% ipython --no-banner

In [1]: import numpy as np

In [2]: np.set_printoptions(precision=4, suppress=True, linewidth=200)

In [3]: rnd = lambda a: np.round(a, 4) + 0

In [4]: m1 = np.diag(np.array([-1, -5, 1, 4])) + -1 * np.eye(4, k=1) + -1 * np.eye(4, k=-1)

In [5]: m1
Out[5]: 
array([[-1., -1.,  0.,  0.],
       [-1., -5., -1.,  0.],
       [ 0., -1.,  1., -1.],
       [ 0.,  0., -1.,  4.]])

In [6]: ev, evecs = np.linalg.eigh(m1)

In [7]: x = np.array([-1, -2, -3, -2])

In [8]: rnd(x @ m1 @ x / (x @ x)), rnd(ev[0]), rnd(ev[-1])
Out[8]: (np.float64(-1.3333), np.float64(-5.3872), np.float64(4.3122))

In [9]: x @ m1 @ x
Out[9]: np.float64(-24.0)

In [10]: ev, evecs = np.linalg.eigh(m1)

In [11]: rnd(evecs.T @ evecs)
Out[11]: 
array([[1., 0., 0., 0.],
       [0., 1., 0., 0.],
       [0., 0., 1., 0.],
       [0., 0., 0., 1.]])

In [12]: rnd(np.abs(evecs[:, -1]))
Out[12]: array([0.0061, 0.0326, 0.2979, 0.954 ])

In [13]: rnd(ev.sum()), np.trace(m1)
Out[13]: (np.float64(-1.0), np.float64(-1.0))

In [14]: rnd(evecs.T @ m1 @ evecs)
Out[14]: 
array([[-5.3872,  0.    ,  0.    ,  0.    ],
       [ 0.    , -0.7933,  0.    ,  0.    ],
       [ 0.    ,  0.    ,  0.8682,  0.    ],
       [ 0.    ,  0.    ,  0.    ,  4.3122]])

In [15]: rnd(evecs @ np.diag(ev) @ evecs.T)
Out[15]: 
array([[-1., -1.,  0.,  0.],
       [-1., -5., -1.,  0.],
       [ 0., -1.,  1., -1.],
       [ 0.,  0., -1.,  4.]])

In [16]: rnd(np.linalg.svd(m1, compute_uv=False))
Out[16]: array([5.3872, 4.3122, 0.8682, 0.7933])

In [17]: rnd(np.linalg.eigvalsh(m1 + 5 * np.eye(4)))
Out[17]: array([-0.3872,  4.2067,  5.8682,  9.3122])

In [18]: np.abs(evecs[:, -1]).round(6).argmax()
Out[18]: np.int64(3)

In [19]: ev, evecs = np.linalg.eig(m1)

In [20]: rnd(m1 @ evecs[:, 0] - ev[0] * evecs[:, 0])
Out[20]: array([0., 0., 0., 0.])

In [21]: rnd(np.sort(np.linalg.eigvals(np.linalg.inv(m1))))
Out[21]: array([-1.2606, -0.1856,  0.2319,  1.1518])

In [22]: rnd(np.linalg.svd(m1, compute_uv=False))
Out[22]: array([5.3872, 4.3122, 0.8682, 0.7933])

In [23]: m1.mean(axis=0)
Out[23]: array([-0.5 , -1.75, -0.25,  0.75])

In [24]: np.abs(m1).max()
Out[24]: np.float64(5.0)

In [25]: m1.sum(axis=1)
Out[25]: array([-2., -7., -1.,  3.])

In [26]: m1.reshape(-1, 2)
Out[26]: 
array([[-1., -1.],
       [ 0.,  0.],
       [-1., -5.],
       [-1.,  0.],
       [ 0., -1.],
       [ 1., -1.],
       [ 0.,  0.],
       [-1.,  4.]])

In [27]: t3 = m1.reshape(4, 2, -1)

In [28]: t3[:, 0]
Out[28]: 
array([[-1., -1.],
       [-1., -5.],
       [ 0., -1.],
       [ 0.,  0.]])

In [29]: t3.shape
Out[29]: (4, 2, 2)

In [30]: t3.transpose(1, 0, 2)
Out[30]: 
array([[[-1., -1.],
        [-1., -5.],
        [ 0., -1.],
        [ 0.,  0.]],

       [[ 0.,  0.],
        [-1.,  0.],
        [ 1., -1.],
        [-1.,  4.]]])

In [31]: J = np.load("block14.npy")

In [32]: J
Out[32]: 
array([[ -8,   0, -12,   0],
       [ -6,  -8,  -9, -12],
       [  0,   0,   4,   0],
       [  0,   0,   3,   4]])

In [33]: proj = np.triu(np.array([[-5, -3, -5, -5], [2, -2, -5, 4], [-1, 1, -1, -3], [2, -3, -5, 5]]), 1) + np.eye(4)

In [34]: M2 = proj @ J @ np.linalg.inv(proj)

In [35]: rnd(np.linalg.det(M2))
Out[35]: np.float64(1024.0)

In [36]: np.linalg.matrix_rank(M2)
Out[36]: np.int64(4)

In [37]: M2
Out[37]: 
array([[  10.,   54.,  300.,  750.],
       [  -6.,  -26., -177., -453.],
       [   0.,    0.,   -5.,  -27.],
       [   0.,    0.,    3.,   13.]])

In [38]: q, evecs = np.linalg.qr(J[:, :1])[0], np.linalg.qr(J[:, 1:])[0]

In [39]: s = np.linalg.svd(q.T @ evecs, compute_uv=False)

In [40]: rnd(s)
Out[40]: array([0.9675])

In [41]: rnd(np.linalg.norm(q @ q.T - evecs @ evecs.T, 2))
Out[41]: np.float64(1.0)

In [42]: x = np.array([0, 0, 2, 2])

In [43]: target = J @ x

In [44]: target
Out[44]: array([-24, -42,   8,  14])

In [45]: rnd(np.linalg.solve(J, target))
Out[45]: array([0., 0., 2., 2.])

In [46]: rnd(np.linalg.solve(J, target + J[:, 2]))
Out[46]: array([0., 0., 3., 2.])

In [47]: rnd(np.linalg.solve(J.T, J[3]))
Out[47]: array([0., 0., 0., 1.])

In [48]: J @ J
Out[48]: 
array([[64,  0, 48,  0],
       [96, 64, 72, 48],
       [ 0,  0, 16,  0],
       [ 0,  0, 24, 16]])

In [49]: np.allclose(J, J.T)
Out[49]: False

In [50]: np.trace(J)
Out[50]: np.int64(-8)

In [51]: (J - J.T) / 2
Out[51]: 
array([[ 0. ,  3. , -6. ,  0. ],
       [-3. ,  0. , -4.5, -6. ],
       [ 6. ,  4.5,  0. , -1.5],
       [ 0. ,  6. ,  1.5,  0. ]])

In [52]: np.linalg.matrix_power(J, 2)
Out[52]: 
array([[64,  0, 48,  0],
       [96, 64, 72, 48],
       [ 0,  0, 16,  0],
       [ 0,  0, 24, 16]])

In [53]: rnd(np.linalg.det(J))
Out[53]: np.float64(1024.0)

In [54]: rnd(np.abs(np.linalg.eigvals(J)).max())
Out[54]: np.float64(8.0)

In [55]: mat = np.load("x.npy")

In [56]: mat
Out[56]: 
array([[ 9.9788, 10.2581,  0.4212,  6.7638],
       [ 9.2824,  9.1942, -1.1725,  8.1172],
       [ 8.3933,  9.0967, -1.3077,  8.1412],
       [ 7.7917,  9.7745,  0.4147,  9.0734],
       [ 9.1414, 10.574 , -1.4661,  7.7221],
       [ 8.5312,  9.631 , -2.8165,  9.4601],
       [ 9.4745,  8.4029, -0.5351,  9.6128],
       [ 9.9015,  9.3029,  0.7077,  9.0338],
       [ 9.4663,  7.6837, -0.8358,  9.3461],
       [ 9.4948,  8.7017, -1.0291,  9.1192],
       [ 8.7441,  7.3342, -0.2107,  8.0081],
       [ 8.7384,  8.4083, -0.1448,  8.8756],
       [ 9.9159,  8.3805,  0.3879,  7.1636],
       [ 8.1192,  7.1195,  0.7506,  9.8248],
       [11.0906,  8.9483, -1.2306,  8.1334],
       [ 8.2856,  8.2252, -0.0471,  9.041 ],
       [ 8.5311, 10.3173, -1.2621, 10.0277],
       [ 9.0393, 10.4313,  0.3458,  8.2636],
       [ 8.9584,  8.5363, -0.675 ,  6.5676],
       [10.6098,  8.7479, -0.9609, 11.1532],
       [ 7.5833,  9.2546,  0.4134,  9.3193],
       [ 9.0616, 10.7697,  0.4604,  8.027 ],
       [10.8267,  6.9132, -0.3429,  8.7698],
       [ 7.8364,  9.7503, -1.1483,  9.9679],
       [ 8.385 ,  8.9789,  0.4497,  8.9942],
       [ 8.1495,  8.5481,  0.4261,  8.4876],
       [ 9.7841,  9.7906,  0.1024,  8.41  ]])

In [57]: z = mat[:, 3] > np.median(mat[:, 3])

In [58]: u = mat[z].mean(axis=0) - mat[~z].mean(axis=0)

In [59]: rnd((((mat - mat.mean(axis=0)) @ u > 0) == z).mean())
Out[59]: np.float64(0.8889)

In [60]: rnd(u)
Out[60]: array([-0.5946, -0.1699, -0.139 ,  1.5757])

In [61]: ((mat - mat.mean(axis=0)) @ u > 0).astype(int)
Out[61]: array([0, 0, 0, 1, 0, 1, 1, 0, 1, 1, 0, 1, 0, 1, 0, 1, 1, 0, 0, 1, 1, 0, 0, 1, 1, 1, 0])

In [62]: z.astype(int)
Out[62]: array([0, 0, 0, 1, 0, 1, 1, 1, 1, 1, 0, 0, 0, 1, 0, 1, 1, 0, 0, 1, 1, 0, 0, 1, 1, 0, 0])
